>>> import numpy as np
>>> np.set_printoptions(precision=3, suppress=True, linewidth=160, sign=" ")
>>> feats = np.loadtxt("block0.csv", delimiter=",")
>>> print(feats)
[[ -4.815 -10.253   5.369  -4.871]
 [ -6.348 -13.558   7.196  -6.566]
 [  1.074   6.462 -12.138   2.117]
 [-12.801 -16.057 -14.256  -9.469]
 [  6.069   3.181  18.331   3.424]
 [  3.729   3.872   6.579   2.656]
 [ -3.281  -5.784   0.176  -2.901]
 [ 12.176  18.945   4.515  10.269]
 [ -9.985 -12.799 -10.521  -7.524]
 [ -1.049  -0.526  -2.487  -0.623]
 [  3.413  -5.607  28.852  -0.146]
 [  0.875   1.514  -0.875   0.701]
 [  3.11   -3.374  21.956   0.341]
 [ -1.148  -5.371   8.561  -2.137]
 [  0.639  -8.58   24.668  -2.146]
 [-13.81  -16.376 -17.153 -10.175]
 [  0.58   -3.085  10.212  -0.554]
 [ -8.709  -8.403 -15.778  -5.742]
 [  3.627  10.511 -11.232   4.416]
 [  3.874   2.955   9.969   2.56 ]
 [ -3.136 -12.476  18.206  -4.731]
 [  1.969  -4.321  19.514  -0.581]
 [ -7.34  -14.299   4.729  -6.834]
 [  0.979   0.64    2.356   0.676]
 [  2.836  -2.661  18.518   0.45 ]
 [  2.431  10.66  -17.253   3.87 ]
 [  7.395   8.597  10.034   5.569]
 [  5.468   1.501  19.196   2.636]
 [  0.027  -6.616  17.904  -1.72 ]
 [ -1.083   7.12  -23.714   1.506]
 [-15.397 -19.763 -15.37  -11.646]
 [ -4.583   0.163 -20.206  -2.001]
 [ -0.643  -7.466  15.321  -2.323]
 [-10.414  -9.723 -20.697  -6.962]
 [ -1.398   1.298  -9.19    0.064]]
>>> x0 = np.array([-1, 0, 0, -1])
>>> y = feats @ x0
>>> print(np.round(np.linalg.pinv(feats) @ feats, 3) + 0)
[[ 1.  0.  0.  0.]
 [ 0.  1.  0.  0.]
 [ 0.  0.  1.  0.]
 [ 0.  0.  0.  1.]]
>>> print(np.round(np.linalg.lstsq(feats, y)[0], 3) + 0)
[-1.  0.  0. -1.]
>>> rng = np.random.default_rng(166365)
>>> y = y + 0.02 * rng.normal(size=35)
>>> print(y)
[  9.676  12.933  -3.228  22.304  -9.474  -6.385   6.187 -22.462  17.488   1.652  -3.289  -1.577  -3.427   3.253   1.488  23.949  -0.028  14.458  -8.058
  -6.432   7.875  -1.387  14.161  -1.683  -3.284  -6.314 -12.944  -8.116   1.679  -0.429  27.04    6.588   2.947  17.412   1.322]
>>> beta, *_ = np.linalg.lstsq(feats, y)
>>> print(np.round(feats.T @ (y - feats @ beta), 3) + 0)
[ 0.  0.  0.  0.]
>>> d = np.linalg.norm(feats[:, None] - feats[None], axis=-1)
>>> print(d[:5, :5])
[[  0.      4.414  25.873  22.444  23.146]
 [  4.414   0.     30.085  22.727  25.655]
 [ 25.873  30.085   0.     28.954  31.077]
 [ 22.444  22.727  28.954   0.     44.208]
 [ 23.146  25.655  31.077  44.208   0.   ]]
>>> print(np.unravel_index(d.round(6).argmax(), d.shape))
(np.int64(7), np.int64(30))
>>> print(np.flatnonzero(d[1] < d.mean() / 2))
[  0   1   6  13  20  22]
>>> print(d[1].round(6).argsort(kind="stable")[:4])
[  1  22   0  13]
>>> print(d.shape)
(35, 35)
>>> print(np.linalg.matrix_rank(d ** 2))
6
>>> x0 = np.array([4, 4, 6, -9])
>>> h = np.maximum(feats @ x0, 0)
>>> print(feats * (h > 1e-9)[:, None])
[[ -4.815 -10.253   5.369  -4.871]
 [ -6.348 -13.558   7.196  -6.566]
 [  0.      0.     -0.      0.   ]
 [ -0.     -0.     -0.     -0.   ]
 [  6.069   3.181  18.331   3.424]
 [  3.729   3.872   6.579   2.656]
 [ -0.     -0.      0.     -0.   ]
 [ 12.176  18.945   4.515  10.269]
 [ -0.     -0.     -0.     -0.   ]
 [ -0.     -0.     -0.     -0.   ]
 [  3.413  -5.607  28.852  -0.146]
 [  0.      0.     -0.      0.   ]
 [  3.11   -3.374  21.956   0.341]
 [ -1.148  -5.371   8.561  -2.137]
 [  0.639  -8.58   24.668  -2.146]
 [ -0.     -0.     -0.     -0.   ]
 [  0.58   -3.085  10.212  -0.554]
 [ -0.     -0.     -0.     -0.   ]
 [  0.      0.     -0.      0.   ]
 [  3.874   2.955   9.969   2.56 ]
 [ -3.136 -12.476  18.206  -4.731]
 [  1.969  -4.321  19.514  -0.581]
 [ -7.34  -14.299   4.729  -6.834]
 [  0.979   0.64    2.356   0.676]
 [  2.836  -2.661  18.518   0.45 ]
 [  0.      0.     -0.      0.   ]
 [  7.395   8.597  10.034   5.569]
 [  5.468   1.501  19.196   2.636]
 [  0.027  -6.616  17.904  -1.72 ]
 [ -0.      0.     -0.      0.   ]
 [ -0.     -0.     -0.     -0.   ]
 [ -0.      0.     -0.     -0.   ]
 [ -0.643  -7.466  15.321  -2.323]
 [ -0.     -0.     -0.     -0.   ]
 [ -0.      0.     -0.      0.   ]]
>>> out = np.c_[feats[:, :3] @ np.array([[2, 2, 2], [-1, 2, 2], [0, 2, 1]]), np.array([1, 2, 0, 3, 2, 2, 3, 0, 1, 0, 2, 3, 0, 1, 0, 0, 0, 2, 3, 2, 3, 3, 0, 2, 2, 0, 0, 2, 0, 0, 1, 2, 1, 0, 1])]
>>> print(out)
[[   0.623  -19.398  -24.767    1.   ]
 [   0.862  -25.42   -32.616    2.   ]
 [  -4.314   -9.204    2.934    0.   ]
 [  -9.545  -86.228  -71.972    3.   ]
 [   8.957   55.162   36.831    2.   ]
 [   3.586   28.36    21.781    2.   ]
 [  -0.778  -17.778  -17.954    3.   ]
 [   5.407   71.272   66.757    0.   ]
 [  -7.171  -66.61   -56.089    1.   ]
 [  -1.572   -8.124   -5.637    0.   ]
 [  12.433   53.316   24.464    2.   ]
 [   0.236    3.028    3.903    3.   ]
 [   9.594   43.384   21.428    0.   ]
 [   3.075    4.084   -4.477    1.   ]
 [   9.858   33.454    8.786    0.   ]
 [ -11.244  -94.678  -77.525    0.   ]
 [   4.245   15.414    5.202    0.   ]
 [  -9.015  -65.78   -50.002    2.   ]
 [  -3.257    5.812   17.044    3.   ]
 [   4.793   33.596   23.627    2.   ]
 [   6.204    5.188  -13.018    3.   ]
 [   8.259   34.324   14.81     3.   ]
 [  -0.381  -33.82   -38.549    0.   ]
 [   1.318    7.95     5.594    2.   ]
 [   8.333   37.386   18.868    2.   ]
 [  -5.798   -8.324    8.929    0.   ]
 [   6.193   52.052   42.018    0.   ]
 [   9.435   52.33    33.134    2.   ]
 [   6.67    22.63     4.726    0.   ]
 [  -9.286  -35.354  -11.64     0.   ]
 [ -11.031 -101.06   -85.69     1.   ]
 [  -9.329  -49.252  -29.046    2.   ]
 [   6.18    14.424   -0.897    1.   ]
 [ -11.105  -81.668  -60.971    0.   ]
 [  -4.094  -18.58    -9.39     1.   ]]
>>> print(np.linalg.matrix_rank(np.c_[feats, out]))
5
>>> print(np.linalg.norm(np.linalg.qr(feats)[0].T @ out, axis=0) ** 2 / ((out ** 2).sum(axis=0) + 1e-12))
[ 1.     1.     1.     0.181]
>>> print(np.linalg.matrix_rank(out))
4
>>> print(np.round(np.linalg.norm(out - feats @ np.linalg.lstsq(feats, out)[0], axis=0), 3) + 0)
[ 0.    0.    0.    9.05]
>>> data = np.load("a.npy")
>>> print(data)
[[ 0.6  0.9  0.2  1.4 -0.7  1.9 -0.5]
 [-2.   0.8  0.7  1.5 -1.7 -1.3 -0.8]
 [-1.1  0.1  0.6  0.4  0.5  0.5 -0.5]
 [-1.6 -1.   1.4  1.6 -0.4  1.6  0.4]
 [ 1.4  0.7 -0.1  1.8 -0.5  0.3 -1.5]
 [-0.5 -0.9  0.7 -0.9  0.5  0.  -0.5]
 [ 0.1  0.3  1.4 -0.5 -1.4  0.  -0.9]]
>>> print(np.allclose(data, data.T))
False
>>> assert data == data.T
Traceback (most recent call last):
  File "<python-input-32>", line 1, in <module>
    assert data == data.T
           ^^^^^^^^^^^^^^
ValueError: The truth value of an array with more than one element is ambiguous. Use a.any() or a.all()
>>> print((data + data.T) / 2)
[[ 0.6  -0.55 -0.45 -0.1   0.35  0.7  -0.2 ]
 [-0.55  0.8   0.4   0.25 -0.5  -1.1  -0.25]
 [-0.45  0.4   0.6   0.9   0.2   0.6   0.45]
 [-0.1   0.25  0.9   1.6   0.7   0.35 -0.05]
 [ 0.35 -0.5   0.2   0.7  -0.5   0.4  -1.45]
 [ 0.7  -1.1   0.6   0.35  0.4   0.   -0.25]
 [-0.2  -0.25  0.45 -0.05 -1.45 -0.25 -0.9 ]]
>>> print(np.sort(np.abs(np.linalg.eigvals(data))))
[ 0.547  1.365  1.365  1.942  2.118  2.899  2.899]
>>> np.linalg.determinant(data)
Traceback (most recent call last):
  File "<python-input-35>", line 1, in <module>
    np.linalg.determinant(data)
    ^^^^^^^^^^^^^^^^^^^^^
AttributeError: module 'numpy.linalg' has no attribute 'determinant'
